>>> import numpy as np
>>> np.set_printoptions(precision=3, suppress=True, linewidth=160)
>>> arr = np.load("dump.npy")
>>> print(arr)
[[-0.357  0.161 -0.136  0.292 -0.004  0.729  0.196  0.081 -0.408]
 [-0.06  -0.249  0.386  0.368  0.361 -0.16  -0.534  0.17  -0.424]
 [ 0.     0.29  -0.243  0.081 -0.576 -0.035 -0.611 -0.342 -0.166]
 [ 0.387 -0.268  0.489 -0.257 -0.142  0.599 -0.196 -0.182  0.151]
 [-0.268  0.041  0.297  0.647 -0.122  0.002  0.047 -0.194  0.603]
 [-0.357 -0.68  -0.044 -0.071 -0.188 -0.137  0.213 -0.501 -0.23 ]
 [-0.625 -0.088 -0.133 -0.417  0.19   0.158 -0.429  0.171  0.368]
 [ 0.357 -0.422 -0.653  0.322  0.213  0.191 -0.18   0.017  0.225]
 [-0.03  -0.327  0.03   0.072 -0.621 -0.048  0.032  0.705  0.016]]
>>> print(round(arr[1] @ arr[2], 3))
-0.0
>>> print(round(np.linalg.norm(arr[1] - arr[2]), 3))
1.414
>>> print(round(np.linalg.norm(arr, 2), 3))
1.0
>>> print(np.round(np.linalg.norm(arr) ** 2 / np.linalg.norm(arr, 2) ** 2, 3))
9.0
>>> feats = np.load("data.npy")
>>> print(feats)
[[ 1.2  7.  -0.5  0.5 -0.5  0.7 -0.4]
 [ 0.5  5.5  0.5 -0.1 -0.2  2.3  0. ]
 [-1.1  1.5 -0.1  0.1  1.6  0.5 -1. ]
 [ 0.6 -2.  -0.4  2.4  0.5  0.  -0.2]
 [ 0.2  6.  -0.7  0.2 -1.1  1.4  0.4]
 [-1.5 -4.   0.3 -1.1  0.8 -0.5 -2.5]]
>>> f, r1 = feats[2], feats[0]
>>> print(f @ f)
7.29
>>> pr = (f @ r1) / (f @ f) * f
>>> print(np.linalg.matrix_rank(np.outer(f, r1)))
1
>>> print(round((r1 - pr) @ f, 3))
-0.0
>>> T = np.stack([feats, 2 * feats, feats[::-1]])
>>> print((T @ feats.T).shape)
(3, 6, 6)
>>> print(np.linalg.matrix_rank(T))
[6 6 6]
>>> print(np.linalg.matrix_rank(T.reshape(3, -1)))
2
>>> print(np.linalg.norm(T, axis=(1, 2)))
[13.129 26.259 13.129]
>>> F = np.diag(np.array([0, 2, 2, 0, 0]))
>>> print(F)
[[0 0 0 0 0]
 [0 2 0 0 0]
 [0 0 2 0 0]
 [0 0 0 0 0]
 [0 0 0 0 0]]
>>> print(np.poly(F))
[ 1. -4.  4.  0.  0.  0.]
>>> print(round(float(np.linalg.det(2 * F)), 3), round(float(np.linalg.det(F)), 3))
0.0 0.0
>>> print(round(float(np.linalg.det(F.T)), 3))
0.0
>>> print(np.einsum("ii->", F))
4
>>> print(round(np.linalg.eigvals(F).sum().real, 3))
4.0
>>> print(np.kron(np.eye(2, dtype=int), F))
[[0 0 0 0 0 0 0 0 0 0]
 [0 2 0 0 0 0 0 0 0 0]
 [0 0 2 0 0 0 0 0 0 0]
 [0 0 0 0 0 0 0 0 0 0]
 [0 0 0 0 0 0 0 0 0 0]
 [0 0 0 0 0 0 0 0 0 0]
 [0 0 0 0 0 0 2 0 0 0]
 [0 0 0 0 0 0 0 2 0 0]
 [0 0 0 0 0 0 0 0 0 0]
 [0 0 0 0 0 0 0 0 0 0]]
>>> x0 = np.array([1, -5, 3, -4, 1, -1, 2, 3, 5])
>>> y = arr @ x0
>>> print(y)
[-4.872 -1.289 -6.119  3.298  0.236  0.915  2.611  0.058  3.092]
>>> print(np.linalg.solve(arr, 3 * y))
[  3. -15.   9. -12.   3.  -3.   6.   9.  15.]
>>> print(np.linalg.solve(arr, y + arr[:, 3]))
[ 1. -5.  3. -3.  1. -1.  2.  3.  5.]
>>> A = np.loadtxt("sample17.csv", delimiter=",")
>>> print(A)
[[7. 2. 2. 5. 5. 3. 4. 7. 0. 2. 8. 3.]
 [8. 4. 3. 4. 9. 0. 1. 7. 9. 1. 1. 2.]
 [1. 2. 2. 0. 9. 8. 5. 4. 1. 0. 1. 3.]
 [2. 5. 0. 9. 0. 0. 1. 5. 2. 4. 6. 6.]
 [9. 9. 0. 1. 8. 1. 6. 5. 2. 9. 0. 8.]
 [8. 5. 3. 8. 5. 2. 0. 8. 6. 4. 0. 8.]
 [5. 5. 7. 1. 3. 2. 4. 2. 2. 8. 4. 8.]
 [2. 4. 5. 0. 2. 7. 1. 2. 0. 9. 7. 1.]
 [1. 2. 2. 0. 9. 8. 5. 4. 1. 0. 1. 3.]
 [9. 9. 0. 2. 4. 5. 0. 5. 4. 2. 9. 5.]
 [4. 5. 2. 3. 2. 1. 2. 5. 8. 7. 0. 5.]
 [8. 9. 6. 0. 3. 5. 8. 2. 6. 1. 4. 7.]]
>>> r = np.linalg.matrix_rank(A)
>>> print(r)
11
>>> ns = np.linalg.svd(A)[2][r:].T
>>> print([int(np.linalg.matrix_rank(A[:, :j + 1])) for j in range(12)])
[1, 2, 3, 4, 5, 6, 7, 8, 9, 10, 11, 11]
>>> print(np.allclose(A @ ns, 0))
True
>>> print(ns[:, 0] / ns[np.abs(ns[:, 0]).round(6).argmax(), 0])
[-0.383  0.545  0.415 -0.456 -0.206 -0.302 -0.113  1.    -0.34  -0.223 -0.108 -0.086]
>>> left, sigma, VT = np.linalg.svd(A)
>>> V = VT[:(sigma > 1e-8).sum()]
>>> rng = np.random.default_rng(9163)
>>> x0 = A[10] + 2 * A[5] + rng.integers(2) * np.eye(12)[5]
>>> print(x0)
[20. 15.  8. 19. 12.  6.  2. 21. 20. 15.  0. 21.]
>>> print(np.diag(V.T @ V))
[0.932 0.862 0.92  0.903 0.98  0.958 0.994 0.536 0.946 0.977 0.995 0.997]
>>> print(np.linalg.matrix_rank(np.vstack([A, x0])))
12
>>> print(np.allclose(V.T @ V @ x0, x0))
False
>>> print(np.round(np.linalg.norm(x0 - V.T @ V @ x0), 3))
0.205
>>> print(round(np.trace(np.linalg.pinv(A) @ A), 3))
11.0
>>> print(np.abs(np.diag(np.linalg.qr(A)[1])) > 1e-9)
[ True  True  True  True  True  True  True  True  True  True  True False]
>>> print(np.unique(A.round(6), axis=0).shape)
(11, 12)
>>> left, sigma, VT = np.linalg.svd(A)
>>> print(np.argmax(sigma[:-1] / (sigma[1:] + 1e-6)) + 1)
11
>>> out = left[:, :11] @ np.diag(sigma[:11]) @ VT[:11]
>>> print(np.round(np.linalg.norm(A - out) / np.linalg.norm(A), 3))
0.0
>>> print(np.linalg.matrix_rank(A, rtol=0.05))
10
>>> print(np.round(np.linalg.norm(A - out, 2), 3), round(sigma[11], 3))
0.0 0.0
>>> print(np.linalg.norm(A, axis=0))
[21.307 19.672 12.    14.177 19.975 15.684 13.748 17.493 15.716 17.804 16.279 18.947]
>>> print(round(np.linalg.norm(A[9] - A[11]), 3))
12.207
>>> print(round(float(np.linalg.norm(A, 2)), 3))
49.913
>>> print(round(np.linalg.norm(A, 1), 3), round(np.linalg.norm(A, np.inf), 3))
64.0 59.0
>>> print(A[9] @ A[11])
297.0
>>> W0 = np.loadtxt("mat.csv", delimiter=",")
>>> print(W0)
[[3.3 1.  1.  0.  2.  2.  2.  3.  3.  1.  0.  0. ]
 [3.  2.3 2.  1.  0.  2.  0.  2.  0.  0.  1.  2. ]
 [1.  0.  2.3 0.  0.  3.  1.  1.  3.  0.  1.  3. ]
 [2.  3.  0.  3.3 3.  0.  2.  1.  0.  0.  0.  3. ]
 [1.  0.  2.  3.  3.3 0.  1.  1.  3.  0.  2.  2. ]
 [2.  0.  0.  1.  3.  3.3 1.  2.  3.  0.  3.  0. ]
 [3.  3.  0.  3.  1.  1.  3.3 1.  0.  2.  1.  3. ]
 [1.  1.  1.  3.  0.  3.  2.  1.3 1.  0.  2.  2. ]
 [3.  1.  3.  2.  1.  3.  1.  0.  2.3 1.  1.  2. ]
 [1.  2.  2.  3.  3.  1.  3.  1.  3.  1.3 1.  2. ]
 [2.  2.  1.  2.  2.  1.  1.  3.  1.  2.  0.3 3. ]
 [3.  1.  1.  0.  2.  2.  2.  3.  3.  1.  0.  0.3]]
>>> out = W0 / np.linalg.norm(W0, axis=1, keepdims=True)
>>> C2 = out @ out.T
>>> print((np.abs(C2) > 0.9).astype(int))
[[1 0 0 0 0 0 0 0 0 0 0 1]
 [0 1 0 0 0 0 0 0 0 0 0 0]
 [0 0 1 0 0 0 0 0 0 0 0 0]
 [0 0 0 1 0 0 0 0 0 0 0 0]
 [0 0 0 0 1 0 0 0 0 0 0 0]
 [0 0 0 0 0 1 0 0 0 0 0 0]
 [0 0 0 0 0 0 1 0 0 0 0 0]
 [0 0 0 0 0 0 0 1 0 0 0 0]
 [0 0 0 0 0 0 0 0 1 0 0 0]
 [0 0 0 0 0 0 0 0 0 1 0 0]
 [0 0 0 0 0 0 0 0 0 0 1 0]
 [1 0 0 0 0 0 0 0 0 0 0 1]]
>>> print(np.argwhere(np.triu(np.abs(C2) > 0.95, 1)))
[[ 0 11]]
>>> print(round(np.degrees(np.arccos(np.clip(C2[4, 6], -1, 1))), 3))
55.784
>>> print(C2[4])
[0.59  0.478 0.616 0.679 1.    0.718 0.562 0.665 0.722 0.884 0.703 0.61 ]
>>> print(np.linalg.matrix_rank(W0, rtol=0.1))
7
>>> print(np.linalg.cond(W0) > 100)
True
